% python3 -q
>>> import numpy as np
>>> from numpy import linalg as LA
>>> np.set_printoptions(precision=3, suppress=True, linewidth=140, legacy="1.25")
>>> rng = np.random.default_rng(948890)
>>> mat = np.eye(3, dtype=int)[rng.permutation(3)]
>>> mat
array([[0, 1, 0],
       [1, 0, 0],
       [0, 0, 1]])
>>> # equal to its transpose
>>> A2 = mat / LA.norm(mat, axis=1, keepdims=True)
>>> G = A2 @ A2.T
>>> np.degrees(np.arccos(np.clip(G[2, 0], -1, 1)))
90.0
>>> LA.norm(A2, axis=1)
array([1., 1., 1.])
>>> G
array([[1., 0., 0.],
       [0., 1., 0.],
       [0., 0., 1.]])
>>> vals, vecs = LA.eig(mat)
>>> np.prod(vals)
-1.0
>>> np.sort(LA.eigvals(LA.inv(mat)))
array([-1.,  1.,  1.])
>>> mat @ vecs[:, 0] - vals[0] * vecs[:, 0]
array([0., 0., 0.])
>>> np.sort(LA.eigvals(mat @ mat))
array([1., 1., 1.])
>>> vals
array([ 1., -1.,  1.])
>>> LA.matrix_power(mat, 2)
array([[1, 0, 0],
       [0, 1, 0],
       [0, 0, 1]])
>>> mat.sum(axis=1)
array([1, 1, 1])
>>> mat @ np.ones(3)
array([1., 1., 1.])
>>> pr = np.eye(3)[1]
>>> for _ in range(7):
...     pr = pr @ mat
...     print(pr.round(3))
... 
[1. 0. 0.]
[0. 1. 0.]
[1. 0. 0.]
[0. 1. 0.]
[1. 0. 0.]
[0. 1. 0.]
[1. 0. 0.]
>>> np.all(LA.eigvalsh(mat) > 0)
False
>>> round(LA.eigvalsh(mat).min(), 3)
-1.0
>>> M = np.array([[2, -1, 2, -1, 2, -1],
...     [1, 0, 1, 0, 1, 0],
...     [-2, -1, -2, -1, -2, -1],
...     [2, -1, 2, -1, 2, -1],
...     [1, 0, 1, 0, 1, 0],
...     [-2, -1, -2, -1, -2, -1]])
>>> # looks like rank 2
>>> np.unique(M.round(6), axis=0).shape
(3, 6)
>>> np.abs(np.diag(LA.qr(M)[1])) > 1e-9
array([ True,  True, False, False, False, False])
>>> r = LA.matrix_rank(M)
>>> r
2
>>> ns = LA.svd(M)[2][r:].T
>>> LA.matrix_rank(M.T @ M), LA.matrix_rank(M @ M.T)
(2, 2)
>>> [int(LA.matrix_rank(np.delete(M, i, axis=0))) for i in range(6)]
[2, 2, 2, 2, 2, 2]
>>> [int(LA.matrix_rank(M[:i])) for i in range(1, len(M) + 1)]
[1, 2, 2, 2, 2, 2]
>>> np.round(ns @ ns.T, 3) + 0
array([[ 0.667,  0.   , -0.333,  0.   , -0.333,  0.   ],
       [ 0.   ,  0.667,  0.   , -0.333,  0.   , -0.333],
       [-0.333,  0.   ,  0.667,  0.   , -0.333,  0.   ],
       [ 0.   , -0.333,  0.   ,  0.667,  0.   , -0.333],
       [-0.333,  0.   , -0.333,  0.   ,  0.667,  0.   ],
       [ 0.   , -0.333,  0.   , -0.333,  0.   ,  0.667]])
>>> A2 = M / LA.norm(M, axis=1, keepdims=True)
>>> G = A2 @ A2.T
>>> (G - 2 * np.eye(6)).round(6).argmax(axis=1)
array([3, 4, 5, 0, 1, 2])
>>> G[2]
array([-0.6  , -0.894,  1.   , -0.6  , -0.894,  1.   ])
>>> G
array([[ 1.   ,  0.894, -0.6  ,  1.   ,  0.894, -0.6  ],
       [ 0.894,  1.   , -0.894,  0.894,  1.   , -0.894],
       [-0.6  , -0.894,  1.   , -0.6  , -0.894,  1.   ],
       [ 1.   ,  0.894, -0.6  ,  1.   ,  0.894, -0.6  ],
       [ 0.894,  1.   , -0.894,  0.894,  1.   , -0.894],
       [-0.6  , -0.894,  1.   , -0.6  , -0.894,  1.   ]])
>>> (np.abs(G) > 0.9).astype(int)
array([[1, 0, 0, 1, 0, 0],
       [0, 1, 0, 0, 1, 0],
       [0, 0, 1, 0, 0, 1],
       [1, 0, 0, 1, 0, 0],
       [0, 1, 0, 0, 1, 0],
       [0, 0, 1, 0, 0, 1]])
>>> T = np.stack([G, 4 * G, G[::-1]])
>>> LA.matrix_rank(T)
array([2, 2, 2])
>>> np.einsum("bij,cij->bc", T, T)
array([[ 27.68, 110.72,  -5.6 ],
       [110.72, 442.88, -22.4 ],
       [ -5.6 , -22.4 ,  27.68]])
>>> (T @ G.T).shape
(3, 6, 6)
>>> T.shape
(3, 6, 6)
>>> LA.det(T)
array([0., 0., 0.])
>>> LA.norm(T, axis=(1, 2))
array([ 5.261, 21.045,  5.261])
>>> LA.matrix_rank(T.reshape(3, -1))
2
>>> [round(float(x), 3) for x in LA.svd(M, compute_uv=False)[:3]]
[7.348, 3.464, 0.0]
>>> LA.matrix_rank(M, rtol=0.1)
2
>>> LA.cond(M) > 100
True
>>> feats = np.loadtxt("dump.csv", delimiter=",")
>>> feats
array([[ 13.71 , -19.247, -17.578],
       [  8.896,  -8.337, -10.955],
       [  4.166,  -1.169,  -5.19 ],
       [  1.528,   0.588,  -2.201],
       [  0.407,   0.435,  -0.783],
       [  0.017,   0.032,  -0.049],
       [ -0.053,  -0.131,   0.194],
       [ -0.08 ,  -0.26 ,   0.386],
       [ -0.073,  -0.416,   0.636],
       [ -0.009,  -0.546,   0.901],
       [  0.075,  -0.606,   1.095],
       [  0.185,  -0.628,   1.281],
       [  1.983,   0.976,   2.986],
       [  2.441,   1.653,   3.35 ],
       [  3.321,   3.145,   4.048],
       [  3.439,   3.362,   4.142],
       [  5.578,   7.884,   5.903],
       [  6.647,  10.506,   6.835]])
>>> G = np.cov(feats, rowvar=False)
>>> feats.std(axis=0)
array([3.68 , 5.964, 5.771])
>>> G.shape
(3, 3)
>>> np.polyfit(feats[:, 1], feats[:, 2], 1)
array([ 0.913, -0.138])
>>> G
array([[ 14.341, -11.303, -13.464],
       [-11.303,  37.657,  34.378],
       [-13.464,  34.378,  35.264]])
